$ python3 -q
>>> import numpy as np
>>> import numpy.linalg as la
>>> np.set_printoptions(precision=2, suppress=True, linewidth=160, sign=" ")
>>> A = np.loadtxt("layer9.csv", delimiter=",")
>>> A
array([[ -3.,  -3.,  -3.,  -3.,  -3.,  -3.,  -3.,  -3.,  -3.,  -3.,  -3.,  -3.],
       [ -3.,  -6.,  -6.,  -6.,  -6.,  -6.,  -6.,  -6.,  -6.,  -6.,  -6.,  -6.],
       [ -3.,  -6.,  -9.,  -9.,  -9.,  -9.,  -9.,  -9.,  -9.,  -9.,  -9.,  -9.],
       [ -3.,  -6.,  -9., -12., -12., -12., -12., -12., -12., -12., -12., -12.],
       [ -3.,  -6.,  -9., -12., -15., -15., -15., -15., -15., -15., -15., -15.],
       [ -3.,  -6.,  -9., -12., -15., -18., -18., -18., -18., -18., -18., -18.],
       [ -3.,  -6.,  -9., -12., -15., -18., -21., -21., -21., -21., -21., -21.],
       [ -3.,  -6.,  -9., -12., -15., -18., -21., -24., -24., -24., -24., -24.],
       [ -3.,  -6.,  -9., -12., -15., -18., -21., -24., -27., -27., -27., -27.],
       [ -3.,  -6.,  -9., -12., -15., -18., -21., -24., -27., -30., -30., -30.],
       [ -3.,  -6.,  -9., -12., -15., -18., -21., -24., -27., -30., -33., -33.],
       [ -3.,  -6.,  -9., -12., -15., -18., -21., -24., -27., -30., -33., -36.]])
>>> w, vecs = la.eigh(A)
>>> x0 = np.array([1, 0, 0, 2, 0, 1, 0, 0, 2, 2, 1, 2])
>>> la.eigvalsh(A[1:, 1:])
array([-189.76,  -20.95,   -7.52,   -3.87,   -2.41,   -1.69,   -1.29,   -1.05,   -0.9 ,   -0.81,   -0.77])
>>> np.all(la.eigvalsh(A) > 0)
np.False_
>>> print(la.norm(A, axis=0))
[ 10.39  20.12  29.24  37.71  45.5   52.56  58.86  64.34  68.93  72.56  75.12  76.49]
>>> la.norm(A, axis=1)
array([ 10.39,  20.12,  29.24,  37.71,  45.5 ,  52.56,  58.86,  64.34,  68.93,  72.56,  75.12,  76.49])
>>> round(float(la.norm(A[2] - A[1])), 2)
9.49
>>> la.norm(A, axis=1).argmax()
np.int64(11)
>>> round(float(la.norm(A, "nuc")), 2)
234.0
>>> print(A.reshape(-1, 2))
[[ -3.  -3.]
 [ -3.  -3.]
 [ -3.  -3.]
 [ -3.  -3.]
 [ -3.  -3.]
 [ -3.  -3.]
 [ -3.  -6.]
 [ -6.  -6.]
 [ -6.  -6.]
 [ -6.  -6.]
 [ -6.  -6.]
 [ -6.  -6.]
 [ -3.  -6.]
 [ -9.  -9.]
 [ -9.  -9.]
 [ -9.  -9.]
 [ -9.  -9.]
 [ -9.  -9.]
 [ -3.  -6.]
 [ -9. -12.]
 [-12. -12.]
 [-12. -12.]
 [-12. -12.]
 [-12. -12.]
 [ -3.  -6.]
 [ -9. -12.]
 [-15. -15.]
 [-15. -15.]
 [-15. -15.]
 [-15. -15.]
 [ -3.  -6.]
 [ -9. -12.]
 [-15. -18.]
 [-18. -18.]
 [-18. -18.]
 [-18. -18.]
 [ -3.  -6.]
 [ -9. -12.]
 [-15. -18.]
 [-21. -21.]
 [-21. -21.]
 [-21. -21.]
 [ -3.  -6.]
 [ -9. -12.]
 [-15. -18.]
 [-21. -24.]
 [-24. -24.]
 [-24. -24.]
 [ -3.  -6.]
 [ -9. -12.]
 [-15. -18.]
 [-21. -24.]
 [-27. -27.]
 [-27. -27.]
 [ -3.  -6.]
 [ -9. -12.]
 [-15. -18.]
 [-21. -24.]
 [-27. -30.]
 [-30. -30.]
 [ -3.  -6.]
 [ -9. -12.]
 [-15. -18.]
 [-21. -24.]
 [-27. -30.]
 [-33. -33.]
 [ -3.  -6.]
 [ -9. -12.]
 [-15. -18.]
 [-21. -24.]
 [-27. -30.]
 [-33. -36.]]
>>> T = A.reshape(12, 2, -1)
>>> T.shape
(12, 2, 6)
>>> T[:, 0]
array([[ -3.,  -3.,  -3.,  -3.,  -3.,  -3.],
       [ -3.,  -6.,  -6.,  -6.,  -6.,  -6.],
       [ -3.,  -6.,  -9.,  -9.,  -9.,  -9.],
       [ -3.,  -6.,  -9., -12., -12., -12.],
       [ -3.,  -6.,  -9., -12., -15., -15.],
       [ -3.,  -6.,  -9., -12., -15., -18.],
       [ -3.,  -6.,  -9., -12., -15., -18.],
       [ -3.,  -6.,  -9., -12., -15., -18.],
       [ -3.,  -6.,  -9., -12., -15., -18.],
       [ -3.,  -6.,  -9., -12., -15., -18.],
       [ -3.,  -6.,  -9., -12., -15., -18.],
       [ -3.,  -6.,  -9., -12., -15., -18.]])
>>> np.swapaxes(T, 1, 2)[9]
array([[ -3., -21.],
       [ -6., -24.],
       [ -9., -27.],
       [-12., -30.],
       [-15., -30.],
       [-18., -30.]])
>>> T.transpose(1, 0, 2)
array([[[ -3.,  -3.,  -3.,  -3.,  -3.,  -3.],
        [ -3.,  -6.,  -6.,  -6.,  -6.,  -6.],
        [ -3.,  -6.,  -9.,  -9.,  -9.,  -9.],
        [ -3.,  -6.,  -9., -12., -12., -12.],
        [ -3.,  -6.,  -9., -12., -15., -15.],
        [ -3.,  -6.,  -9., -12., -15., -18.],
        [ -3.,  -6.,  -9., -12., -15., -18.],
        [ -3.,  -6.,  -9., -12., -15., -18.],
        [ -3.,  -6.,  -9., -12., -15., -18.],
        [ -3.,  -6.,  -9., -12., -15., -18.],
        [ -3.,  -6.,  -9., -12., -15., -18.],
        [ -3.,  -6.,  -9., -12., -15., -18.]],

       [[ -3.,  -3.,  -3.,  -3.,  -3.,  -3.],
        [ -6.,  -6.,  -6.,  -6.,  -6.,  -6.],
        [ -9.,  -9.,  -9.,  -9.,  -9.,  -9.],
        [-12., -12., -12., -12., -12., -12.],
        [-15., -15., -15., -15., -15., -15.],
        [-18., -18., -18., -18., -18., -18.],
        [-21., -21., -21., -21., -21., -21.],
        [-21., -24., -24., -24., -24., -24.],
        [-21., -24., -27., -27., -27., -27.],
        [-21., -24., -27., -30., -30., -30.],
        [-21., -24., -27., -30., -33., -33.],
        [-21., -24., -27., -30., -33., -36.]]])
>>> print(np.einsum("ihd,ihd->ih", T, T))
[[   54.    54.]
 [  189.   216.]
 [  369.   486.]
 [  558.   864.]
 [  720.  1350.]
 [  819.  1944.]
 [  819.  2646.]
 [  819.  3321.]
 [  819.  3933.]
 [  819.  4446.]
 [  819.  4824.]
 [  819.  5031.]]
